% ipython --no-banner

In [1]: import numpy as np

In [2]: from numpy import linalg as LA

In [3]: np.set_printoptions(suppress=True, linewidth=160)

In [4]: A = np.loadtxt("m.csv", delimiter=",")

In [5]: A
Out[5]: 
array([[1., 0., 2., 1.],
       [2., 0., 2., 1.],
       [2., 0., 2., 1.]])

In [6]: r = LA.matrix_rank(A)

In [7]: r
Out[7]: np.int64(2)

In [8]: N = LA.svd(A)[2][r:].T

In [9]: [int(LA.matrix_rank(A[:, :j + 1])) for j in range(4)]
Out[9]: [1, 1, 2, 2]

In [10]: np.round(A @ N, 3) + 0
Out[10]: 
array([[0., 0.],
       [0., 0.],
       [0., 0.]])

In [11]: np.round(N @ N.T, 3) + 0
Out[11]: 
array([[ 0. ,  0. ,  0. ,  0. ],
       [ 0. ,  1. ,  0. ,  0. ],
       [ 0. ,  0. ,  0.2, -0.4],
       [ 0. ,  0. , -0.4,  0.8]])

In [12]: [int(LA.matrix_rank(A[:i])) for i in range(1, len(A) + 1)]
Out[12]: [1, 2, 2]

In [13]: U, sig, vt = LA.svd(A)

In [14]: np.argmax(sig[:-1] / (sig[1:] + 1e-6)) + 1
Out[14]: np.int64(2)

In [15]: sig.round(3) + 0
Out[15]: array([4.855, 0.651, 0.   ])

In [16]: other = U[:, :2] @ np.diag(sig[:2]) @ vt[:2]

In [17]: np.round(LA.norm(A - other) / LA.norm(A), 3)
Out[17]: np.float64(0.0)

In [18]: U, sig, vt = LA.svd(A)

In [19]: evecs = vt[:(sig > 1e-8).sum()]

In [20]: rng = np.random.default_rng(33809)

In [21]: x = A[2] + 4 * A[0] + rng.integers(2) * np.eye(4)[2]

In [22]: x
Out[22]: array([ 6.,  0., 10.,  5.])

In [23]: np.round(evecs.T @ evecs, 3) + 0
Out[23]: 
array([[1. , 0. , 0. , 0. ],
       [0. , 0. , 0. , 0. ],
       [0. , 0. , 0.8, 0.4],
       [0. , 0. , 0.4, 0.2]])

In [24]: LA.matrix_rank(np.vstack([A, x]))
Out[24]: np.int64(2)

In [25]: np.round(np.diag(evecs.T @ evecs), 3)
Out[25]: array([1. , 0. , 0.8, 0.2])
